$ python -q
>>> import numpy as np
>>> np.set_printoptions(precision=1, suppress=True, linewidth=200, sign=" ")
>>> mat = np.array([[5, 2, -1, 5], [1, 10, 7, 13], [7, 6, 1, 11]])
>>> # null space of dimension 2
>>> out = mat / np.linalg.norm(mat, axis=1, keepdims=True)
>>> cov = out @ out.T
>>> cov
array([[ 1. ,  0.6,  0.9],
       [ 0.6,  1. ,  0.8],
       [ 0.9,  0.8,  1. ]])
>>> np.linalg.norm(out, axis=1)
array([ 1.,  1.,  1.])
>>> cov[1]
array([ 0.6,  1. ,  0.8])
>>> (np.abs(cov) > 0.9).astype(int)
array([[ 1,  0,  1],
       [ 0,  1,  0],
       [ 1,  0,  1]])
>>> np.round(np.trace(np.linalg.pinv(mat) @ mat), 1)
np.float64(2.0)
>>> np.abs(np.diag(np.linalg.qr(mat)[1])) > 1e-9
array([ True,  True, False])
>>> Uu, sigma, Vt = np.linalg.svd(mat)
>>> np.argmax(sigma[:-1] / (sigma[1:] + 1e-6)) + 1
np.int64(2)
>>> sigma.round(1) + 0
array([ 22.8,   7.7,   0. ])
>>> out = Uu[:, :2] @ np.diag(sigma[:2]) @ Vt[:2]
>>> np.linalg.matrix_rank(out)
np.int64(2)
>>> round(np.linalg.norm(mat - out) / np.linalg.norm(mat), 1)
np.float64(0.0)
>>> round(float(np.linalg.norm(mat - out, 2)), 1), np.round(sigma[2], 1)
(0.0, np.float64(0.0))
>>> cov = mat.T @ mat
>>> np.linalg.matrix_rank(cov)
np.int64(2)
>>> np.allclose(cov, cov.T)
True
>>> np.round(np.linalg.eigvalsh(cov)[::-1], 1) + 0
array([ 522.,   59.,    0.,    0.])
>>> (mat @ mat.T).shape
(3, 3)
>>> np.linalg.matrix_rank(mat, rtol=0.1)
np.int64(2)
>>> np.round(np.linalg.norm(mat, 2) / np.linalg.norm(mat), 1)
np.float64(0.9)
>>> m1 = np.loadtxt("dump.csv", delimiter=",")
>>> m1
array([[ 1. , -0.2, -0.1, -0.2],
       [-0.2,  0.2, -0.5, -0.8],
       [-0.1, -0.5,  0.7, -0.5],
       [-0.2, -0.8, -0.5,  0.2]])
>>> # symmetric, so the eigenvalues are real
>>> np.round(np.poly(m1), 1) + 0
array([ 1., -2.,  0.,  2., -1.])
>>> np.einsum("ii->", m1)
np.float64(2.0)
>>> np.kron(np.eye(2, dtype=int), m1)
array([[ 1. , -0.2, -0.1, -0.2,  0. , -0. , -0. , -0. ],
       [-0.2,  0.2, -0.5, -0.8, -0. ,  0. , -0. , -0. ],
       [-0.1, -0.5,  0.7, -0.5, -0. , -0. ,  0. , -0. ],
       [-0.2, -0.8, -0.5,  0.2, -0. , -0. , -0. ,  0. ],
       [ 0. , -0. , -0. , -0. ,  1. , -0.2, -0.1, -0.2],
       [-0. ,  0. , -0. , -0. , -0.2,  0.2, -0.5, -0.8],
       [-0. , -0. ,  0. , -0. , -0.1, -0.5,  0.7, -0.5],
       [-0. , -0. , -0. ,  0. , -0.2, -0.8, -0.5,  0.2]])
>>> round(np.linalg.det(m1[::-1]), 1)
np.float64(-1.0)
>>> round(float(np.linalg.det(m1.T)), 1)
-1.0
>>> x = np.array([-1, 0, -1, 2])
>>> [p for p in range(1, 25) if np.allclose(np.linalg.matrix_power(m1, p), np.eye(4))]
[2, 4, 6, 8, 10, 12, 14, 16, 18, 20, 22, 24]
>>> round(float(np.linalg.norm(x)), 1), np.round(np.linalg.norm(m1 @ x), 1)
(2.4, np.float64(2.4))
>>> np.round(m1.T @ (m1 @ x), 1) + 0
array([-1.,  0., -1.,  2.])
>>> np.sort(np.abs(np.degrees(np.angle(np.linalg.eigvals(m1)))))
array([   0.,    0.,    0.,  180.])
>>> out = np.linalg.inv(m1)
>>> np.linalg.det(m1) * out
array([[-1. ,  0.2,  0.1,  0.2],
       [ 0.2, -0.2,  0.5,  0.8],
       [ 0.1,  0.5, -0.7,  0.5],
       [ 0.2,  0.8,  0.5, -0.2]])
>>> np.linalg.inv(out)
array([[ 1. , -0.2, -0.1, -0.2],
       [-0.2,  0.2, -0.5, -0.8],
       [-0.1, -0.5,  0.7, -0.5],
       [-0.2, -0.8, -0.5,  0.2]])
>>> np.round(np.linalg.cond(m1), 1)
np.float64(1.0)
>>> W = np.array([[-2, -3, -2, 1], [-1, 0, 0, -2], [-1, 0, -1, 1], [0, 3, 0, -1]])
>>> b = np.array([5, 3, 1, 3])
>>> act = np.maximum(m1 @ W + b, 0)
>>> (act > 0).mean(axis=0)
array([ 1. ,  0.8,  0.8,  1. ])
>>> C = np.array([[0, -2, 0], [1, -2, 2], [2, -2, -1], [2, 2, 2]])
>>> (act @ C).round(6).argmax(axis=1)
array([ 0,  0,  2,  0])
>>> M = np.loadtxt("block14.csv", delimiter=",")
>>> M
array([[-5.,  1.,  4., -2.],
       [-3.,  2.,  4., -4.],
       [ 3.,  4.,  2., -4.],
       [-3.,  2.,  4., -4.]])
>>> Uu, sigma, Vt = np.linalg.svd(M)
>>> V = Vt[:(sigma > 1e-8).sum()]
>>> rng = np.random.default_rng(5852)
>>> x = M[0] + 2 * M[1] + rng.integers(2) * np.eye(4)[0]
>>> x
array([-11.,   5.,  12., -10.])
>>> np.linalg.matrix_rank(np.vstack([M, x]))
np.int64(3)
>>> V.T @ V
array([[ 0.8,  0.2, -0.3, -0.1],
       [ 0.2,  0.7,  0.4,  0.1],
       [-0.3,  0.4,  0.5, -0.1],
       [-0.1,  0.1, -0.1,  1. ]])
>>> np.round(np.linalg.norm(x - V.T @ V @ x), 1)
np.float64(0.0)
>>> np.allclose(V.T @ V @ x, x)
True
>>> t = np.radians(135)
>>> r_ = np.eye(4)
>>> r_[1, 1] = r_[0, 0] = np.cos(t)
>>> r_[1, 0], r_[0, 1] = -np.sin(t), np.sin(t)
>>> r_
array([[-0.7,  0.7,  0. ,  0. ],
       [-0.7, -0.7,  0. ,  0. ],
       [ 0. ,  0. ,  1. ,  0. ],
       [ 0. ,  0. ,  0. ,  1. ]])
>>> out = M @ r_.T
>>> np.round(np.linalg.det(r_), 1), round(float(np.trace(r_)), 1)
(np.float64(1.0), 0.6)
>>> np.allclose(np.linalg.norm(M, axis=1), np.linalg.norm(out, axis=1))
True
>>> np.abs(out - M).max(axis=0)
array([ 9.2,  8.9,  0. ,  0. ])
>>> np.round(np.linalg.svd(M, compute_uv=False), 1) + 0, np.round(np.linalg.svd(out, compute_uv=False), 1) + 0
(array([ 11.8,   6.4,   0.7,   0. ]), array([ 11.8,   6.4,   0.7,   0. ]))
>>> rank = np.linalg.matrix_rank(M)
>>> rank
np.int64(3)
>>> N = np.linalg.svd(M)[2][rank:].T
>>> np.round(M @ N, 1) + 0
array([[ 0.],
       [ 0.],
       [ 0.],
       [ 0.]])
>>> [int(np.linalg.matrix_rank(M[:, :j + 1])) for j in range(4)]
[1, 2, 3, 3]
>>> N.shape
(4, 1)
>>> np.round(N @ N.T, 1) + 0
array([[ 0.2, -0.2,  0.3,  0.1],
       [-0.2,  0.3, -0.4, -0.1],
       [ 0.3, -0.4,  0.5,  0.1],
       [ 0.1, -0.1,  0.1,  0. ]])
>>> [int(np.linalg.matrix_rank(np.delete(M, i, axis=0))) for i in range(4)]
[2, 3, 2, 3]
>>> [int(np.linalg.matrix_rank(M[:i])) for i in range(1, len(M) + 1)]
[1, 2, 3, 3]
>>> ev, V = np.linalg.eig(m1)
>>> np.sort(np.linalg.eigvals(m1.T))
array([-1.,  1.,  1.,  1.])
>>> round(float(np.prod(ev)), 1)
-1.0
>>> np.round(m1 @ V[:, 0] - ev[0] * V[:, 0], 1) + 0
array([ 0.,  0.,  0.,  0.])
>>> ev
array([ 1., -1.,  1.,  1.])
